% python3 -q
>>> import numpy as np
>>> np.set_printoptions(suppress=True, linewidth=160)
>>> F = 0.2 ** np.abs(np.subtract.outer(np.arange(8), np.arange(8)))
>>> F.round(2) + 0
array([[1.  , 0.2 , 0.04, 0.01, 0.  , 0.  , 0.  , 0.  ],
       [0.2 , 1.  , 0.2 , 0.04, 0.01, 0.  , 0.  , 0.  ],
       [0.04, 0.2 , 1.  , 0.2 , 0.04, 0.01, 0.  , 0.  ],
       [0.01, 0.04, 0.2 , 1.  , 0.2 , 0.04, 0.01, 0.  ],
       [0.  , 0.01, 0.04, 0.2 , 1.  , 0.2 , 0.04, 0.01],
       [0.  , 0.  , 0.01, 0.04, 0.2 , 1.  , 0.2 , 0.04],
       [0.  , 0.  , 0.  , 0.01, 0.04, 0.2 , 1.  , 0.2 ],
       [0.  , 0.  , 0.  , 0.  , 0.01, 0.04, 0.2 , 1.  ]])
>>> ang = np.radians(180)
>>> r_ = np.eye(8)
>>> r_[4, 4] = r_[1, 1] = np.cos(ang)
>>> r_[4, 1], r_[1, 4] = -np.sin(ang), np.sin(ang)
>>> r_.round(2) + 0
array([[ 1.,  0.,  0.,  0.,  0.,  0.,  0.,  0.],
       [ 0., -1.,  0.,  0.,  0.,  0.,  0.,  0.],
       [ 0.,  0.,  1.,  0.,  0.,  0.,  0.,  0.],
       [ 0.,  0.,  0.,  1.,  0.,  0.,  0.,  0.],
       [ 0.,  0.,  0.,  0., -1.,  0.,  0.,  0.],
       [ 0.,  0.,  0.,  0.,  0.,  1.,  0.,  0.],
       [ 0.,  0.,  0.,  0.,  0.,  0.,  1.,  0.],
       [ 0.,  0.,  0.,  0.,  0.,  0.,  0.,  1.]])
>>> other = F @ r_.T
>>> np.abs(other - F).max(axis=0)
array([0., 2., 0., 0., 2., 0., 0., 0.])
>>> other.round(2) + 0
array([[ 1.  , -0.2 ,  0.04,  0.01,  0.  ,  0.  ,  0.  ,  0.  ],
       [ 0.2 , -1.  ,  0.2 ,  0.04, -0.01,  0.  ,  0.  ,  0.  ],
       [ 0.04, -0.2 ,  1.  ,  0.2 , -0.04,  0.01,  0.  ,  0.  ],
       [ 0.01, -0.04,  0.2 ,  1.  , -0.2 ,  0.04,  0.01,  0.  ],
       [ 0.  , -0.01,  0.04,  0.2 , -1.  ,  0.2 ,  0.04,  0.01],
       [ 0.  ,  0.  ,  0.01,  0.04, -0.2 ,  1.  ,  0.2 ,  0.04],
       [ 0.  ,  0.  ,  0.  ,  0.01, -0.04,  0.2 ,  1.  ,  0.2 ],
       [ 0.  ,  0.  ,  0.  ,  0.  , -0.01,  0.04,  0.2 ,  1.  ]])
>>> np.allclose(F @ F.T, other @ other.T)
True
>>> np.round(np.linalg.svd(F, compute_uv=False), 2), np.round(np.linalg.svd(other, compute_uv=False), 2)
(array([1.45, 1.32, 1.16, 1.01, 0.88, 0.78, 0.72, 0.68]), array([1.45, 1.32, 1.16, 1.01, 0.88, 0.78, 0.72, 0.68]))
>>> mat = np.load("sample6.npy")
>>> mat
array([[5., 1., 0., 0., 0., 0.],
       [0., 5., 1., 0., 0., 0.],
       [0., 0., 5., 1., 0., 0.],
       [0., 0., 0., 5., 1., 0.],
       [0., 0., 0., 0., 5., 1.],
       [0., 0., 0., 0., 0., 5.]])
>>> T = np.stack([mat, 3 * mat, mat[::-1]])
>>> (T @ mat.T).shape
(3, 6, 6)
>>> np.einsum("bij,cij->bc", T, T)
array([[ 155.,  465.,   10.],
       [ 465., 1395.,   30.],
       [  10.,   30.,  155.]])
>>> np.round(np.linalg.norm(T, axis=(1, 2)), 2)
array([12.45, 37.35, 12.45])
>>> T.sum(axis=0)
array([[20.,  4.,  0.,  0.,  0.,  5.],
       [ 0., 20.,  4.,  0.,  5.,  1.],
       [ 0.,  0., 20.,  9.,  1.,  0.],
       [ 0.,  0.,  5., 21.,  4.,  0.],
       [ 0.,  5.,  1.,  0., 20.,  4.],
       [ 5.,  1.,  0.,  0.,  0., 20.]])
>>> np.round(np.linalg.matrix_power(mat, 3), 2)
array([[125.,  75.,  15.,   1.,   0.,   0.],
       [  0., 125.,  75.,  15.,   1.,   0.],
       [  0.,   0., 125.,  75.,  15.,   1.],
       [  0.,   0.,   0., 125.,  75.,  15.],
       [  0.,   0.,   0.,   0., 125.,  75.],
       [  0.,   0.,   0.,   0.,   0., 125.]])
>>> round(float(np.linalg.det(mat)), 2)
15625.0
>>> mat.inv()
Traceback (most recent call last):
  File "<python-input-23>", line 1, in <module>
    mat.inv()
    ^^^^^^^
AttributeError: 'numpy.ndarray' object has no attribute 'inv'
>>> np.allclose(mat @ mat.T, mat.T @ mat)
False
>>> mat @ mat
array([[25., 10.,  1.,  0.,  0.,  0.],
       [ 0., 25., 10.,  1.,  0.,  0.],
       [ 0.,  0., 25., 10.,  1.,  0.],
       [ 0.,  0.,  0., 25., 10.,  1.],
       [ 0.,  0.,  0.,  0., 25., 10.],
       [ 0.,  0.,  0.,  0.,  0., 25.]])
>>> (mat - mat.T) / 2
array([[ 0. ,  0.5,  0. ,  0. ,  0. ,  0. ],
       [-0.5,  0. ,  0.5,  0. ,  0. ,  0. ],
       [ 0. , -0.5,  0. ,  0.5,  0. ,  0. ],
       [ 0. ,  0. , -0.5,  0. ,  0.5,  0. ],
       [ 0. ,  0. ,  0. , -0.5,  0. ,  0.5],
       [ 0. ,  0. ,  0. ,  0. , -0.5,  0. ]])
>>> round(float(np.abs(np.linalg.eigvals(mat)).max()), 2)
5.0
>>> assert mat == mat.T
Traceback (most recent call last):
  File "<python-input-28>", line 1, in <module>
    assert mat == mat.T
           ^^^^^^^^^^^^
ValueError: The truth value of an array with more than one element is ambiguous. Use a.any() or a.all()
>>> np.trace(mat)
np.float64(30.0)
